$ python -q
>>> import numpy as np
>>> from numpy import linalg as LA
>>> np.set_printoptions(precision=4, suppress=True, linewidth=200)
>>> other = np.array([[3, 2, 3, 0, 1],
...     [1, 1, 2, 0, 0],
...     [1, 2, 1, 0, 0],
...     [3, 2, 3, 2, 2],
...     [1, 3, 2, 2, 0],
...     [3, 3, 2, 0, 2],
...     [3, 0, 2, 3, 1],
...     [0, 3, 0, 0, 0],
...     [1, 3, 2, 3, 0],
...     [2, 3, 3, 1, 1],
...     [1, 1, 0, 1, 1]])
>>> K = other.T @ other
>>> K
array([[45, 37, 43, 23, 21],
       [37, 59, 43, 23, 16],
       [43, 43, 48, 25, 18],
       [23, 23, 25, 28,  9],
       [21, 16, 18,  9, 12]])
>>> w, V = LA.eigvalsh(K)
Traceback (most recent call last):
  File "<python-input-6>", line 1, in <module>
    w, V = LA.eigvalsh(K)
    ^^^^
ValueError: too many values to unpack (expected 2)
>>> w, V = LA.eigh(K)
>>> np.abs(V[:, -1]).round(6).argmax()
np.int64(1)
>>> np.round(V.T @ V, 4) + 0
array([[1., 0., 0., 0., 0.],
       [0., 1., 0., 0., 0.],
       [0., 0., 1., 0., 0.],
       [0., 0., 0., 1., 0.],
       [0., 0., 0., 0., 1.]])
>>> K.shape
(5, 5)
>>> K[:, 5]
Traceback (most recent call last):
  File "<python-input-11>", line 1, in <module>
    K[:, 5]
    ~^^^^^^
IndexError: index 5 is out of bounds for axis 1 with size 5
>>> K.sum(axis=1)
array([169, 178, 177, 108,  76])
>>> np.abs(K).max()
np.int64(59)
>>> LA.svd(K, compute_uv=False)
array([154.5874,  18.1595,  13.9094,   4.5707,   0.7729])
>>> np.round(LA.norm(K), 4)
np.float64(156.3394)
>>> Uu, sv, Vh = LA.svd(K, full_matrices=False)
>>> sv
array([154.5874,  18.1595,  13.9094,   4.5707,   0.7729])
>>> print((sv > 1e-8).sum())
5
>>> np.abs(Uu[:, 0]).round(6).argmax()
np.int64(1)
>>> np.abs(Vh[0])
array([0.5065, 0.5515, 0.5385, 0.3145, 0.2243])
>>> Uu.shape, sv.shape, Vh.shape
((5, 5), (5,), (5, 5))
>>> np.round(Vh @ Vh.T, 4) + 0
array([[1., 0., 0., 0., 0.],
       [0., 1., 0., 0., 0.],
       [0., 0., 1., 0., 0.],
       [0., 0., 0., 1., 0.],
       [0., 0., 0., 0., 1.]])
>>> def softmax(z):
...     e = np.exp(z - z.max(axis=-1, keepdims=True))
...     return e / e.sum(axis=-1, keepdims=True)
... 
>>> softmax(K).sum(axis=1)
array([1., 1., 1., 1., 1.])
>>> np.round(softmax(10 * K[1]), 4) + 0
array([0., 1., 0., 0., 0.])
>>> att = K @ K.T / np.sqrt(5)
>>> print(softmax(att)[1] @ K)
[37. 59. 43. 23. 16.]
>>> np.round(softmax(att + np.triu(np.full(att.shape, -np.inf), 1)), 4) + 0
array([[1.    , 0.    , 0.    , 0.    , 0.    ],
       [0.    , 1.    , 0.    , 0.    , 0.    ],
       [0.    , 1.    , 0.    , 0.    , 0.    ],
       [0.    , 1.    , 0.    , 0.    , 0.    ],
       [0.    , 0.2902, 0.7098, 0.    , 0.    ]])
>>> print(softmax(att).round(6).argmax(axis=1))
[1 1 1 1 2]
>>> np.round(softmax(att), 4) + 0
array([[0.    , 0.9998, 0.0002, 0.    , 0.    ],
       [0.    , 1.    , 0.    , 0.    , 0.    ],
       [0.    , 1.    , 0.    , 0.    , 0.    ],
       [0.    , 1.    , 0.    , 0.    , 0.    ],
       [0.    , 0.2902, 0.7098, 0.    , 0.    ]])
>>> x0 = np.ones(5)
>>> for _ in range(4):
...     x0 = K @ x0
...     x0 /= LA.norm(x0)
...     print(round(x0 @ K @ x0, 4))
... 
154.5348
154.5868
154.5874
154.5874
>>> x0
array([0.5065, 0.5515, 0.5385, 0.3146, 0.2243])
>>> print(round(LA.eigvalsh(K)[-1], 4))
154.5874
>>> mat = np.load("a.npy")
>>> mat
array([[ 1.0624, -1.0293,  3.0277,  1.0397,  2.0843,  1.9777, -3.1001],
       [ 0.9774, -1.0362,  3.0267,  1.1094,  1.9715,  1.9696, -3.0109],
       [ 0.9496, -1.0056,  3.0415,  1.0095,  1.969 ,  1.9758, -2.9903],
       [ 1.0169, -0.9917,  2.9374,  0.9899,  2.073 ,  2.0259, -2.9566],
       [ 0.9879, -0.9761,  3.0438,  1.0859,  1.9288,  2.0315, -3.0254],
       [ 1.0553, -0.9825,  3.0392,  0.9244,  2.003 ,  2.0059, -3.0412],
       [ 1.0469, -0.9651,  2.9977,  1.0205,  2.0514,  2.0863, -3.0568],
       [ 0.988 , -1.0114,  3.0658,  1.0597,  1.9988,  1.9478, -3.0148],
       [ 1.0929, -0.96  ,  3.0066,  1.0067,  2.0908,  2.0252, -3.0077],
       [ 0.9449, -1.0112,  3.0671,  1.0254,  2.0143,  1.9666, -2.9682],
       [ 0.9705, -1.9384, -0.9671,  3.0378,  1.9306, -2.9702, -2.9613],
       [ 0.9276, -1.997 , -1.0056,  3.0316,  1.9647, -2.973 , -3.0475],
       [ 1.1004, -2.058 , -1.0007,  3.0074,  1.9861, -3.0278, -2.9962],
       [ 0.9114, -1.9539, -0.9018,  2.9253,  2.0865, -2.9461, -2.9942],
       [ 1.0376, -2.0514, -0.9892,  3.0293,  1.9648, -2.9372, -3.0049],
       [ 1.0715, -1.949 , -0.9803,  2.9879,  1.9157, -2.9873, -2.9928],
       [ 0.9724, -1.9789, -1.0243,  3.0688,  1.9853, -2.9823, -2.9979],
       [ 0.9661, -2.0003, -0.9568,  2.9325,  1.9972, -2.9207, -2.9417],
       [ 0.9784, -1.9553, -0.9645,  3.0709,  2.0568, -3.0699, -3.0047],
       [ 0.9553, -2.0558, -0.9368,  3.0748,  1.8638, -3.0264, -2.9671]])
>>> C = mat[[5, 17]].astype(float)
>>> for _ in range(4):
...     idx = LA.norm(mat[:, None] - C, axis=-1).argmin(axis=1)
...     C = np.array([mat[idx == j].mean(axis=0) for j in range(2)])
... 
>>> idx
array([0, 0, 0, 0, 0, 0, 0, 0, 0, 0, 1, 1, 1, 1, 1, 1, 1, 1, 1, 1])
>>> np.bincount(idx)
array([10, 10])
>>> np.abs(C[1] - C[0]).argmax()
np.int64(5)
